$ python -q
>>> import numpy as np
>>> np.set_printoptions(precision=3, suppress=True, linewidth=160)
>>> X = np.load("a.npy")
>>> X
array([[-2.,  1.,  1.,  1.],
       [ 1., -2.,  1.,  1.],
       [ 1.,  1., -2.,  1.],
       [ 1.,  1.,  1., -2.]])
>>> x0 = np.array([-1, -2, 0, -1])
>>> a = np.maximum(X @ x0, 0)
>>> print(X.T @ a)
[ 2. -4.  2.  2.]
>>> np.tanh(X @ x0)
array([-0.762,  0.964, -0.999, -0.762])
>>> X * (a > 1e-9)[:, None]
array([[-0.,  0.,  0.,  0.],
       [ 1., -2.,  1.,  1.],
       [ 0.,  0., -0.,  0.],
       [ 0.,  0.,  0., -0.]])
>>> print(np.flatnonzero(a > 1e-9))
[1]
>>> x0 = np.array([2, 1, 2, 3])
>>> rhs = X @ x0
>>> print(rhs)
[ 2.  5.  2. -1.]
>>> np.linalg.solve(X.T, X[0])
array([ 1., -0.,  0.,  0.])
>>> arr = np.load("case13.npy")
>>> arr
array([[ -1.,   1.,   3.,  -1.],
       [  4.,  -8.,   1.,   5.],
       [  0.,   1.,   2.,  -1.],
       [  4., -11.,   1.,   8.]])
>>> t = np.radians(90)
>>> r_ = np.eye(4)
>>> r_[0, 0] = r_[1, 1] = np.cos(t)
>>> r_[0, 1], r_[1, 0] = -np.sin(t), np.sin(t)
>>> r_.round(3) + 0
array([[ 0., -1.,  0.,  0.],
       [ 1.,  0.,  0.,  0.],
       [ 0.,  0.,  1.,  0.],
       [ 0.,  0.,  0.,  1.]])
>>> out = arr @ r_.T
>>> np.abs(out - arr).max(axis=0)
array([ 7., 15.,  0.,  0.])
>>> round(float(np.linalg.det(r_)), 3), np.trace(r_)
(1.0, np.float64(2.0))
>>> np.linalg.svd(arr, compute_uv=False), np.linalg.svd(out, compute_uv=False)
(array([17.612,  3.768,  1.258,  0.216]), array([17.612,  3.768,  1.258,  0.216]))
>>> out.round(3) + 0
array([[-1., -1.,  3., -1.],
       [ 8.,  4.,  1.,  5.],
       [-1.,  0.,  2., -1.],
       [11.,  4.,  1.,  8.]])
>>> E = np.loadtxt("arr.csv", delimiter=",")
>>> E
array([[ 2.,  3.,  4.,  5.,  6.],
       [ 7.,  8.,  9., 10., 11.],
       [12., 13., 14., 15., 16.],
       [17., 18., 19., 20., 21.]])
>>> x0 = np.array([4, 5, 1, 4])
>>> a = np.maximum(arr @ x0, 0)
>>> np.maximum(arr @ (3 * x0), 0)
array([0., 0., 9., 0.])
>>> np.maximum(arr @ x0, 0) - np.maximum(-arr @ x0, 0)
array([ 0., -3.,  3., -6.])
>>> arr.T @ a
array([ 0.,  3.,  6., -3.])
>>> a
array([0., 0., 3., 0.])
>>> out = np.array([[0], [-1]])
>>> M = np.block([[np.zeros((2, 2)), out], [out.T, np.zeros((1, 1))]])
>>> print(M)
[[ 0.  0.  0.]
 [ 0.  0. -1.]
 [ 0. -1.  0.]]
>>> rank = np.linalg.matrix_rank(M)
>>> rank
np.int64(2)
>>> N = np.linalg.svd(M)[2][rank:].T
>>> [int(np.linalg.matrix_rank(M[:, :j + 1])) for j in range(3)]
[0, 1, 2]
>>> N.shape
(3, 1)
>>> N[:, 0] / N[np.abs(N[:, 0]).round(6).argmax(), 0]
array([1., 0., 0.])
>>> M @ N
array([[0.],
       [0.],
       [0.]])
>>> w, evecs = np.linalg.eigh(M)
>>> x0 = np.array([2, 2, 0])
>>> np.round(evecs * np.abs(w) @ evecs.T, 3) + 0
array([[0., 0., 0.],
       [0., 1., 0.],
       [0., 0., 1.]])
>>> print(x0 @ M @ x0 / (x0 @ x0), w[0], w[-1])
0.0 -1.0 1.0
>>> np.linalg.eigvalsh(M[1:, 1:])
array([-1.,  1.])
>>> K = np.load("data.npy")
>>> print(K)
[[ 0  4 -5 -5  2]
 [ 0  0  5  2 -3]
 [ 0  0  0  4  5]
 [ 0  0  0  0 -3]
 [ 0  0  0  0  0]]
>>> def softmax(z):
...     e = np.exp(z - z.max(axis=-1, keepdims=True))
...     return e / e.sum(axis=-1, keepdims=True)
... 
>>> softmax(K[4])
array([0.2, 0.2, 0.2, 0.2, 0.2])
>>> print(softmax(K).sum(axis=1))
[1. 1. 1. 1. 1.]
>>> att = K @ K.T / np.sqrt(5)
>>> np.round(softmax(att)[4] @ K, 3) + 0
array([0. , 0.8, 0. , 0.2, 0.2])
>>> softmax(att).round(6).argmax(axis=1)
array([0, 1, 2, 1, 0])
>>> t = np.radians(45)
>>> r_ = np.eye(5)
>>> r_[2, 2] = r_[0, 0] = np.cos(t)
>>> r_[2, 0], r_[0, 2] = -np.sin(t), np.sin(t)
>>> print(r_)
[[ 0.707  0.     0.707  0.     0.   ]
 [ 0.     1.     0.     0.     0.   ]
 [-0.707  0.     0.707  0.     0.   ]
 [ 0.     0.     0.     1.     0.   ]
 [ 0.     0.     0.     0.     1.   ]]
>>> out = E @ r_.T
>>> np.allclose(E @ E.T, out @ out.T)
True
>>> np.abs(out - E).max(axis=0)
array([ 8.456,  0.   , 17.586,  0.   ,  0.   ])
>>> round(float(np.linalg.det(r_)), 3), np.round(np.trace(r_), 3)
(1.0, np.float64(4.414))
>>> w, evecs = np.linalg.eigh(M)
>>> np.linalg.eigvalsh(M + -1 * np.eye(3))
array([-2., -1.,  0.])
>>> print(np.round(evecs @ np.diag(w) @ evecs.T, 3) + 0)
[[ 0.  0.  0.]
 [ 0.  0. -1.]
 [ 0. -1.  0.]]
>>> print(np.round(evecs.T @ M @ evecs, 3) + 0)
[[-1.  0.  0.]
 [ 0.  0.  0.]
 [ 0.  0.  1.]]
>>> np.abs(evecs[:, -1]).round(6).argmax()
np.int64(1)
>>> (w > 1e-8).sum(), (w < -1e-8).sum()
(np.int64(1), np.int64(1))
>>> print(np.abs(evecs[:, -1]))
[0.    0.707 0.707]
>>> np.linalg.eigvalsh(M @ M)
array([0., 1., 1.])
>>> K.sum(axis=1)
array([-4,  4,  9, -3,  0])
>>> feats = np.arange(15).reshape(3, 5) + 4
>>> feats
array([[ 4,  5,  6,  7,  8],
       [ 9, 10, 11, 12, 13],
       [14, 15, 16, 17, 18]])
>>> left, sv, vt = np.linalg.svd(feats, full_matrices=False)
>>> np.round(sv / sv[0], 3) + 0
array([1.   , 0.041, 0.   ])
>>> print((sv > 1e-8).sum())
2
>>> np.cumsum(sv ** 2) / np.sum(sv ** 2)
array([0.998, 1.   , 1.   ])
>>> np.allclose(left * sv @ vt, feats)
True
>>> np.round(vt @ vt.T, 3) + 0
array([[1., 0., 0.],
       [0., 1., 0.],
       [0., 0., 1.]])
>>> np.abs(left[:, 0]).round(6).argmax()
np.int64(2)
>>> rank = np.linalg.matrix_rank(feats)
>>> rank
np.int64(2)
>>> N = np.linalg.svd(feats)[2][rank:].T
>>> [int(np.linalg.matrix_rank(feats[:i])) for i in range(1, len(feats) + 1)]
[1, 2, 2]
>>> N.shape
(5, 3)
>>> np.round(N @ N.T, 3) + 0
array([[ 0.4, -0.4, -0.2,  0. ,  0.2],
       [-0.4,  0.7, -0.2, -0.1,  0. ],
       [-0.2, -0.2,  0.8, -0.2, -0.2],
       [ 0. , -0.1, -0.2,  0.7, -0.4],
       [ 0.2,  0. , -0.2, -0.4,  0.4]])
>>> data = np.tanh(np.array([[0.3, -1.3, -0.3, 2.5],
...     [-0.7, 0.8, 1.8, -1.4],
...     [-0.5, -1.2, -2.0, -0.2],
...     [-0.6, 0.6, 0.5, 0.3],
...     [-1.0, 0.0, 0.7, -1.9],
...     [-2.6, -0.3, 0.3, -0.3],
...     [1.6, -1.2, 0.7, -1.0],
...     [-2.1, 1.8, -0.4, 0.0],
...     [0.8, -0.3, 1.7, 0.4],
...     [1.2, -1.1, -0.4, -1.4]]) @ np.array([[-0.3, -1.5, -0.4, -0.6, -0.6, 0.0],
...     [-1.6, 0.7, -1.2, -1.0, 1.2, -1.8],
...     [-0.3, -1.9, -0.3, -1.2, 0.5, 0.3],
...     [-3.1, 1.3, 0.1, 1.2, -0.6, 2.2]]))
>>> data.round(3) + 0
array([[-1.   ,  0.986,  0.945,  1.   , -0.998,  1.   ],
       [ 0.992, -0.999, -0.876, -1.   ,  0.996, -0.999],
       [ 0.997,  0.998,  0.977,  0.999, -0.965,  0.808],
       [-0.953,  0.641, -0.537, -0.446,  0.818, -0.264],
       [ 1.   , -0.98 ,  0.   , -0.987,  0.97 , -0.999],
       [ 0.97 ,  0.992,  0.856,  0.814,  0.91 , -0.03 ],
       [ 1.   , -1.   ,  0.454, -0.947, -0.896,  0.168],
       [-0.972,  1.   , -0.834, -0.06 ,  0.997, -0.998],
       [-0.907, -0.999, -0.405, -0.94 , -0.226,  0.959],
       [ 1.   , -0.999,  0.675, -0.675, -0.885, -0.84 ]])
>>> left, sv, vt = np.linalg.svd(feats)
>>> np.argmax(sv[:-1] / (sv[1:] + 1e-6)) + 1
np.int64(2)
>>> out = left[:, :2] @ np.diag(sv[:2]) @ vt[:2]
>>> np.linalg.matrix_rank(out)
np.int64(2)
>>> round(float(np.abs(feats - out).max()), 3)
0.0
>>> out
array([[ 4.,  5.,  6.,  7.,  8.],
       [ 9., 10., 11., 12., 13.],
       [14., 15., 16., 17., 18.]])
>>> round(float(np.linalg.norm(feats - out, 2)), 3), round(sv[2], 3)
(0.0, np.float64(0.0))
>>> out = feats[0, 0] * feats[1:] - np.outer(feats[1:, 0], feats[0])
>>> out
array([[  0,  -5, -10, -15, -20],
       [  0, -10, -20, -30, -40]])
>>> print(np.linalg.matrix_rank(out), np.linalg.matrix_rank(feats))
1 2
>>> np.flatnonzero(~out.round(6).any(axis=1))
array([], dtype=int64)
>>> np.linalg.cond(feats) > 100
np.True_
>>> print(np.round(np.linalg.norm(feats, 2) / np.linalg.norm(feats), 3))
0.999
>>> print([round(float(x), 3) for x in np.linalg.svd(feats, compute_uv=False)[:3]])
[45.732, 1.894, 0.0]
>>> np.argsort(-np.linalg.norm(feats, axis=0).round(6), kind="stable")[:3]
array([4, 3, 2])
>>> print(np.unique(feats.round(6), axis=0).shape)
(3, 5)
>>> print(np.abs(np.diag(np.linalg.qr(feats)[1])) > 1e-9)
[ True  True False]
>>> np.round(np.trace(np.linalg.pinv(feats) @ feats), 3)
np.float64(2.0)
>>> softmax(feats[1])
array([0.012, 0.032, 0.086, 0.234, 0.636])
>>> print(softmax(feats[1] + 2))
[0.012 0.032 0.086 0.234 0.636]
>>> att = feats @ feats.T / np.sqrt(5)
>>> softmax(att)[1] @ feats
array([14., 15., 16., 17., 18.])
>>> softmax(att).round(6).argmax(axis=1)
array([2, 2, 2])
>>> A = np.load("test14.npy")
>>> A
array([[32, 12, 24,  9, 28],
       [12,  7, 12,  3, 11],
       [24, 12, 28,  7, 20],
       [ 9,  3,  7,  3,  7],
       [28, 11, 20,  7, 27]])
>>> out = A / np.linalg.norm(A, axis=1, keepdims=True)
>>> C2 = out @ out.T
>>> np.linalg.norm(out, axis=1)
array([1., 1., 1., 1., 1.])
>>> print((C2 - 2 * np.eye(5)).round(6).argmax(axis=1))
[4 2 1 0 0]
>>> (np.abs(C2) > 0.9).astype(int)
array([[1, 1, 1, 1, 1],
       [1, 1, 1, 1, 1],
       [1, 1, 1, 1, 1],
       [1, 1, 1, 1, 1],
       [1, 1, 1, 1, 1]])
>>> np.einsum("ii->", A)
np.int64(97)
>>> round(np.linalg.det(A[::-1]), 3)
np.float64(144.0)
